$ python3 -q
>>> import numpy as np
>>> np.set_printoptions(precision=3, suppress=True, linewidth=100)
>>> O, _ = np.linalg.qr(np.array([[0.5, -0.6, 0.7, 1.0, 0.0],
...     [-0.1, 0.9, -1.1, 0.5, 1.5],
...     [0.2, 0.6, -0.7, 2.2, 0.1],
...     [0.8, 2.2, 0.8, 0.6, -1.1],
...     [0.9, 0.2, 0.4, 0.5, 1.1]]))
>>> vals = np.array([2, 2, 3, 2, 2])
>>> W0 = O @ np.diag(vals) @ O.T
>>> W0
array([[ 2.001, -0.02 , -0.019,  0.015, -0.012],
       [-0.02 ,  2.352,  0.342, -0.261,  0.206],
       [-0.019,  0.342,  2.332, -0.254,  0.201],
       [ 0.015, -0.261, -0.254,  2.194, -0.153],
       [-0.012,  0.206,  0.201, -0.153,  2.121]])
>>> rng = np.random.default_rng(55)
>>> lab = rng.permutation(5)
>>> print(lab)
[3 0 4 1 2]
>>> M2 = W0[lab][:, lab]
>>> np.sort(np.abs(np.linalg.eigvals(M2)))
array([2., 2., 2., 2., 3.])
>>> x0 = np.array([-3, 5, 3, 4, 1])
>>> h = np.maximum(W0 @ x0, 0)
>>> print(W0.T @ h)
[-0.334 29.9   21.621  8.645  9.811]
>>> print(np.maximum(W0 @ (3 * x0), 0))
[ 0.    36.013 23.843 19.533  9.53 ]
>>> vals, evecs = np.linalg.eigh(W0)
>>> np.round(evecs.T @ W0 @ evecs, 3) + 0
array([[2., 0., 0., 0., 0.],
       [0., 2., 0., 0., 0.],
       [0., 0., 2., 0., 0.],
       [0., 0., 0., 2., 0.],
       [0., 0., 0., 0., 3.]])
>>> print(np.unique(vals.round(6) + 0, return_counts=True)[1])
[4 1]
>>> print(np.abs(evecs[:, -1]).round(6).argmax())
1
>>> np.linalg.eigvalsh(W0 @ W0)
array([4., 4., 4., 4., 9.])
>>> np.round(evecs.T @ evecs, 3) + 0
array([[1., 0., 0., 0., 0.],
       [0., 1., 0., 0., 0.],
       [0., 0., 1., 0., 0.],
       [0., 0., 0., 1., 0.],
       [0., 0., 0., 0., 1.]])
>>> print((vals > 1e-8).sum(), (vals < -1e-8).sum())
5 0
>>> vals
array([2., 2., 2., 2., 3.])
>>> evecs @ np.diag(vals) @ evecs.T
array([[ 2.001, -0.02 , -0.019,  0.015, -0.012],
       [-0.02 ,  2.352,  0.342, -0.261,  0.206],
       [-0.019,  0.342,  2.332, -0.254,  0.201],
       [ 0.015, -0.261, -0.254,  2.194, -0.153],
       [-0.012,  0.206,  0.201, -0.153,  2.121]])
>>> np.linalg.eigvalsh(W0 + 2 * np.eye(5))
array([4., 4., 4., 4., 5.])
>>> np.abs(evecs[:, -1])
array([0.034, 0.593, 0.576, 0.441, 0.348])
>>> O, Rm = np.linalg.qr(W0)
>>> np.round(O.T @ O, 3) + 0
array([[1., 0., 0., 0., 0.],
       [0., 1., 0., 0., 0.],
       [0., 0., 1., 0., 0.],
       [0., 0., 0., 1., 0.],
       [0., 0., 0., 0., 1.]])
>>> round(np.trace(O @ O.T), 3)
np.float64(5.0)
>>> low = np.linalg.cholesky(W0)
>>> W0 / np.sqrt(np.outer(np.diag(W0), np.diag(W0)))
array([[ 1.   , -0.009, -0.009,  0.007, -0.006],
       [-0.009,  1.   ,  0.146, -0.115,  0.092],
       [-0.009,  0.146,  1.   , -0.112,  0.09 ],
       [ 0.007, -0.115, -0.112,  1.   , -0.071],
       [-0.006,  0.092,  0.09 , -0.071,  1.   ]])
>>> K = np.loadtxt("out5.csv", delimiter=",")
>>> K
array([[-0.2,  2.1,  1. , -1.4, -0.3, -1.1,  0.1, -0.4],
       [ 1.2, -0.2,  2.1, -1. ,  0.8, -1.3,  0.1,  0.5],
       [ 0.3,  0.6, -0.3, -0.8,  1.6,  1.1, -0.1,  0.9],
       [ 0.8, -0.2, -0.9, -2.1, -0.8, -1.7,  0.4,  0.2]])
>>> t = np.radians(60)
>>> Rm = np.eye(8)
>>> Rm[3, 3] = Rm[0, 0] = np.cos(t)
>>> Rm[3, 0], Rm[0, 3] = -np.sin(t), np.sin(t)
>>> Rm
array([[ 0.5  ,  0.   ,  0.   ,  0.866,  0.   ,  0.   ,  0.   ,  0.   ],
       [ 0.   ,  1.   ,  0.   ,  0.   ,  0.   ,  0.   ,  0.   ,  0.   ],
       [ 0.   ,  0.   ,  1.   ,  0.   ,  0.   ,  0.   ,  0.   ,  0.   ],
       [-0.866,  0.   ,  0.   ,  0.5  ,  0.   ,  0.   ,  0.   ,  0.   ],
       [ 0.   ,  0.   ,  0.   ,  0.   ,  1.   ,  0.   ,  0.   ,  0.   ],
       [ 0.   ,  0.   ,  0.   ,  0.   ,  0.   ,  1.   ,  0.   ,  0.   ],
       [ 0.   ,  0.   ,  0.   ,  0.   ,  0.   ,  0.   ,  1.   ,  0.   ],
       [ 0.   ,  0.   ,  0.   ,  0.   ,  0.   ,  0.   ,  0.   ,  1.   ]])
>>> M2 = K @ Rm.T
>>> M2
array([[-1.312,  2.1  ,  1.   , -0.527, -0.3  , -1.1  ,  0.1  , -0.4  ],
       [-0.266, -0.2  ,  2.1  , -1.539,  0.8  , -1.3  ,  0.1  ,  0.5  ],
       [-0.543,  0.6  , -0.3  , -0.66 ,  1.6  ,  1.1  , -0.1  ,  0.9  ],
       [-1.419, -0.2  , -0.9  , -1.743, -0.8  , -1.7  ,  0.4  ,  0.2  ]])
>>> np.allclose(K @ K.T, M2 @ M2.T)
True
>>> np.allclose(np.linalg.norm(K, axis=1), np.linalg.norm(M2, axis=1))
True
>>> W = np.array([[0, -2, -1, 0],
...     [1, 0, -1, -2],
...     [1, 2, 2, 0],
...     [-1, 0, 2, 0],
...     [0, 1, 2, -2],
...     [-1, 1, 1, -1],
...     [-2, -2, -1, -2],
...     [2, -2, 2, -2]])
>>> b = np.array([2, 2, -1, -1])
>>> H = np.maximum(K @ W + b, 0)
>>> print((H > 0).mean(axis=0))
[1.   0.75 0.5  0.25]
>>> print((H > 0).astype(int))
[[1 1 0 0]
 [1 1 1 0]
 [1 1 1 0]
 [1 0 0 1]]
>>> C = np.array([[5, 5, 5], [7, 9, 2], [4, 8, 3], [5, 6, 7]])
>>> H @ C
array([[58.2, 65.4, 40.2],
       [55.3, 65.1, 43.4],
       [41.7, 53.9, 30.1],
       [29. , 30.5, 32. ]])
>>> W @ C
array([[-18, -26,  -7],
       [ -9, -15, -12],
       [ 27,  39,  15],
       [  3,  11,   1],
       [  5,  13,  -6],
       [  1,   6,  -7],
       [-38, -48, -31],
       [ -6,  -4,  -2]])
>>> def softmax(z):
...     e = np.exp(z - z.max(axis=-1, keepdims=True))
...     return e / e.sum(axis=-1, keepdims=True)
... 
>>> softmax(K[2] + -2)
array([0.086, 0.116, 0.047, 0.029, 0.316, 0.192, 0.058, 0.157])
>>> att = K @ K.T / np.sqrt(8)
>>> softmax(att)[2] @ K
array([ 0.395,  0.589,  0.068, -0.967,  1.167,  0.421, -0.024,  0.685])
>>> print(np.round(K[3] @ K[0], 3))
3.53
>>> print(round(np.linalg.norm(K, "nuc"), 3))
11.251
>>> round(np.linalg.norm(K, 2), 3)
np.float64(4.024)
>>> round(np.linalg.norm(K[3], 1), 3), np.round(np.linalg.norm(K[3], np.inf), 3)
(np.float64(7.1), np.float64(2.1))
>>> np.linalg.norm(K, axis=1).argmax()
np.int64(3)
>>> np.linalg.norm(K, axis=0)
array([1.487, 2.202, 2.512, 2.83 , 1.982, 2.646, 0.436, 1.122])
>>> np.linalg.norm(K, axis=1)
array([2.98 , 3.079, 2.402, 3.103])
>>> u = np.array([-2, -3])
>>> np.convolve(K[3], u)
array([-1.6, -2. ,  2.4,  6.9,  7.9,  5.8,  4.3, -1.6, -0.6])
>>> print(np.array([np.convolve(row, u, "same") for row in K]))
[[ 0.4 -3.6 -8.3 -0.2  4.8  3.1  3.1  0.5]
 [-2.4 -3.2 -3.6 -4.3  1.4  0.2  3.7 -1.3]
 [-0.6 -2.1 -1.2  2.5 -0.8 -7.  -3.1 -1.5]
 [-1.6 -2.   2.4  6.9  7.9  5.8  4.3 -1.6]]
>>> arr = np.loadtxt("m.csv", delimiter=",")
>>> arr
array([[2., 3., 3., 0., 3., 2., 1., 0., 2.],
       [0., 2., 2., 1., 0., 3., 3., 0., 2.],
       [1., 0., 3., 3., 2., 0., 3., 1., 1.],
       [3., 2., 0., 1., 3., 0., 0., 2., 0.],
       [2., 3., 0., 1., 3., 1., 1., 2., 0.],
       [1., 1., 3., 3., 2., 1., 1., 3., 2.],
       [1., 0., 2., 1., 2., 1., 0., 3., 1.],
       [1., 2., 0., 0., 3., 3., 2., 2., 0.],
       [3., 2., 0., 1., 2., 1., 2., 1., 2.]])
>>> print(np.linalg.matrix_power(arr, 4))
[[4540. 5280. 4261. 3558. 6778. 4186. 4392. 4666. 3132.]
 [3547. 4247. 3312. 2701. 5352. 3360. 3401. 3648. 2426.]
 [3436. 4231. 3454. 2813. 5233. 3437. 3506. 3652. 2538.]
 [3043. 3458. 2995. 2580. 4515. 2810. 3060. 3240. 2217.]
 [3545. 4068. 3422. 2927. 5289. 3286. 3511. 3760. 2524.]
 [4418. 5337. 4365. 3617. 6687. 4327. 4491. 4666. 3221.]
 [2963. 3568. 2921. 2438. 4490. 2901. 3017. 3149. 2153.]
 [3610. 4239. 3456. 2904. 5439. 3418. 3535. 3839. 2537.]
 [3874. 4486. 3784. 3185. 5763. 3615. 3843. 4069. 2803.]]
>>> print(np.sort(np.abs(np.linalg.eigvals(arr))))
[ 0.486  1.084  1.084  1.773  2.499  2.772  3.919  3.919 13.532]
>>> np.allclose(arr, arr.T)
False
>>> np.trace(arr)
np.float64(16.0)
>>> print(np.allclose(arr @ arr.T, arr.T @ arr))
False
>>> M2 = np.linalg.inv(arr)
>>> np.allclose(M2, arr.T)
False
>>> np.round(np.linalg.det(arr) * np.linalg.det(M2), 3)
np.float64(1.0)
>>> np.round(np.linalg.inv(M2), 3) + 0
array([[2., 3., 3., 0., 3., 2., 1., 0., 2.],
       [0., 2., 2., 1., 0., 3., 3., 0., 2.],
       [1., 0., 3., 3., 2., 0., 3., 1., 1.],
       [3., 2., 0., 1., 3., 0., 0., 2., 0.],
       [2., 3., 0., 1., 3., 1., 1., 2., 0.],
       [1., 1., 3., 3., 2., 1., 1., 3., 2.],
       [1., 0., 2., 1., 2., 1., 0., 3., 1.],
       [1., 2., 0., 0., 3., 3., 2., 2., 0.],
       [3., 2., 0., 1., 2., 1., 2., 1., 2.]])
>>> (np.abs(M2) > 1e-9).astype(int)
array([[1, 1, 1, 1, 1, 1, 1, 1, 1],
       [1, 1, 1, 1, 1, 1, 1, 1, 1],
       [1, 1, 1, 1, 1, 1, 1, 1, 1],
       [1, 1, 1, 1, 1, 1, 1, 1, 1],
       [1, 1, 1, 1, 1, 1, 1, 1, 1],
       [1, 1, 1, 1, 1, 1, 1, 1, 1],
       [1, 1, 1, 1, 1, 1, 1, 1, 1],
       [1, 1, 1, 1, 1, 1, 1, 1, 1],
       [1, 1, 1, 1, 1, 1, 1, 1, 1]])
>>> round(np.linalg.cond(arr), 3)
np.float64(55.183)
>>> np.linalg.det(arr) * M2
array([[  186.,  -731.,   -33., -1552.,   951.,   495.,  -241.,   143.,   187.],
       [  -31.,  -215.,    76.,   572., -1263.,   317.,  -328.,   642.,    55.],
       [  -93.,  -504.,  -242.,  -211.,  -311.,   716.,  -796.,   563.,   400.],
       [   93.,    81.,   195., -1293.,  1533., -1468.,  1689.,  -845.,   352.],
       [ -403.,  1012.,   -46.,   574.,   266.,  -767.,   812.,  -772.,  -225.],
       [   31.,  -349.,   347., -1606.,  1921.,  -834.,  1033., -1018.,   462.],
       [  186.,  -167.,  -456.,   939., -1164.,  1012.,  -946.,   519.,  -330.],
       [  310.,  -247.,   -55.,   813., -1329.,   825., -1373.,   724.,  -174.],
       [ -248.,   724.,   232.,  1286.,  -328.,  -566.,   149.,   -34.,  -829.]])
>>> print(round(np.linalg.slogdet(arr)[0], 3))
-1.0
>>> m1 = np.loadtxt("data.csv", delimiter=",")
>>> m1
array([[ 1.2  ,  0.   ,  0.8  ,  0.8  ,  0.3  ,  0.08 ],
       [-1.9  ,  0.9  , -0.1  ,  0.2  ,  1.4  ,  2.687],
       [ 0.5  ,  1.1  ,  1.1  ,  0.3  ,  1.4  ,  3.244],
       [ 1.2  , -0.8  ,  0.5  ,  1.3  , -0.7  , -2.42 ],
       [-0.3  ,  0.6  ,  0.5  , -1.   , -0.6  ,  1.82 ],
       [ 1.   ,  0.7  ,  0.   , -2.6  , -0.2  ,  2.383],
       [ 0.4  , -0.2  , -0.4  ,  1.2  , -0.3  , -0.471],
       [ 0.1  , -0.4  ,  0.2  ,  1.   , -1.5  , -1.249],
       [ 0.5  ,  0.6  ,  1.7  ,  1.2  , -0.8  ,  1.71 ],
       [ 0.   , -0.3  ,  0.   ,  0.1  ,  0.4  , -0.891],
       [-0.3  ,  1.3  , -0.8  ,  1.2  , -0.2  ,  4.002],
       [-0.3  , -0.6  , -1.2  , -0.3  , -0.4  , -1.828],
       [ 0.2  , -0.6  ,  0.7  , -0.8  ,  1.1  , -1.887],
       [ 1.   , -0.6  , -2.3  ,  0.7  ,  0.6  , -1.541],
       [ 2.   , -0.7  , -0.6  ,  0.   ,  0.3  , -2.195],
       [ 0.3  ,  2.   ,  1.1  , -0.7  , -0.4  ,  6.03 ],
       [ 0.7  ,  1.1  ,  0.5  , -0.7  ,  0.2  ,  3.132],
       [-1.6  , -1.2  , -0.3  ,  0.5  ,  1.9  , -3.394],
       [-1.2  ,  0.6  , -0.3  , -1.1  ,  0.9  ,  1.568],
       [-1.4  , -2.3  ,  1.1  ,  1.7  , -0.3  , -6.898]])
>>> Ac = m1 - m1.mean(axis=0)
>>> evecs = np.linalg.svd(Ac)[2][:5]
>>> M2 = Ac - Ac @ evecs.T @ evecs
>>> np.round(M2.std(axis=0), 3) + 0
array([0.   , 0.035, 0.001, 0.   , 0.   , 0.012])
>>> np.round(np.cov(Ac @ evecs.T, rowvar=False), 3) + 0
array([[10.51 ,  0.   ,  0.   ,  0.   ,  0.   ],
       [ 0.   ,  1.246,  0.   ,  0.   ,  0.   ],
       [ 0.   ,  0.   ,  1.04 ,  0.   ,  0.   ],
       [ 0.   ,  0.   ,  0.   ,  0.754,  0.   ],
       [ 0.   ,  0.   ,  0.   ,  0.   ,  0.484]])
